In [1]: import numpy as np

In [2]: np.set_printoptions(suppress=True, linewidth=200)

In [3]: m1 = np.loadtxt("x.csv", delimiter=",")

In [4]: print(m1)
[[ 2.  0. -2. -2.  0. -2.  1. -1.  0.  1.]
 [-1.  0.  1.  1.  1.  1. -1. -2.  2.  1.]
 [-2.  2. -1.  2. -1.  0. -1.  1.  1. -2.]
 [-2.  0.  2.  2.  0. -2. -2. -1.  2. -1.]
 [ 0. -2. -1.  0. -2.  1.  2. -2.  2. -2.]
 [ 2. -2. -1. -2.  1.  1.  1.  2.  1. -1.]
 [-2.  1. -2.  2. -2.  0. -1.  0.  0. -2.]
 [-2. -1.  0.  2. -1. -2. -1.  2.  1. -2.]
 [ 2. -2. -1. -2.  2. -1.  0. -2.  0.  1.]
 [ 2. -2.  1. -2.  2. -2. -2. -2.  1.  1.]
 [-1.  1.  0.  1. -2.  2.  2. -2. -2. -2.]
 [-2.  1. -1.  2. -2. -1.  1. -1.  1. -1.]]

In [5]: U, s, vt = np.linalg.svd(m1, full_matrices=False)

In [6]: print(np.round(U.T @ m1 @ vt.T, 1) + 0)
[[10.9  0.   0.   0.   0.   0.   0.   0.   0.   0. ]
 [ 0.   7.3  0.   0.   0.   0.   0.   0.   0.   0. ]
 [ 0.   0.   5.9  0.   0.   0.   0.   0.   0.   0. ]
 [ 0.   0.   0.   5.4  0.   0.   0.   0.   0.   0. ]
 [ 0.   0.   0.   0.   4.3  0.   0.   0.   0.   0. ]
 [ 0.   0.   0.   0.   0.   2.9  0.   0.   0.   0. ]
 [ 0.   0.   0.   0.   0.   0.   2.4  0.   0.   0. ]
 [ 0.   0.   0.   0.   0.   0.   0.   1.5  0.   0. ]
 [ 0.   0.   0.   0.   0.   0.   0.   0.   1.1  0. ]
 [ 0.   0.   0.   0.   0.   0.   0.   0.   0.   0. ]]

In [7]: print(U.shape, s.shape, vt.shape)
(12, 10) (10,) (10, 10)

In [8]: print(np.round(np.abs(vt[0]), 1) + 0)
[0.5 0.3 0.  0.5 0.4 0.1 0.  0.1 0.  0.4]

In [9]: print(np.round(np.cumsum(s ** 2) / np.sum(s ** 2), 1))
[0.4 0.6 0.8 0.9 0.9 1.  1.  1.  1.  1. ]

In [10]: print(np.allclose(U * s @ vt, m1))
True

In [11]: print(np.round(vt @ vt.T, 1) + 0)
[[1. 0. 0. 0. 0. 0. 0. 0. 0. 0.]
 [0. 1. 0. 0. 0. 0. 0. 0. 0. 0.]
 [0. 0. 1. 0. 0. 0. 0. 0. 0. 0.]
 [0. 0. 0. 1. 0. 0. 0. 0. 0. 0.]
 [0. 0. 0. 0. 1. 0. 0. 0. 0. 0.]
 [0. 0. 0. 0. 0. 1. 0. 0. 0. 0.]
 [0. 0. 0. 0. 0. 0. 1. 0. 0. 0.]
 [0. 0. 0. 0. 0. 0. 0. 1. 0. 0.]
 [0. 0. 0. 0. 0. 0. 0. 0. 1. 0.]
 [0. 0. 0. 0. 0. 0. 0. 0. 0. 1.]]

In [12]: print(round(np.sqrt((s ** 2).sum()), 1), round(float(np.linalg.norm(m1)), 1))
16.6 16.6
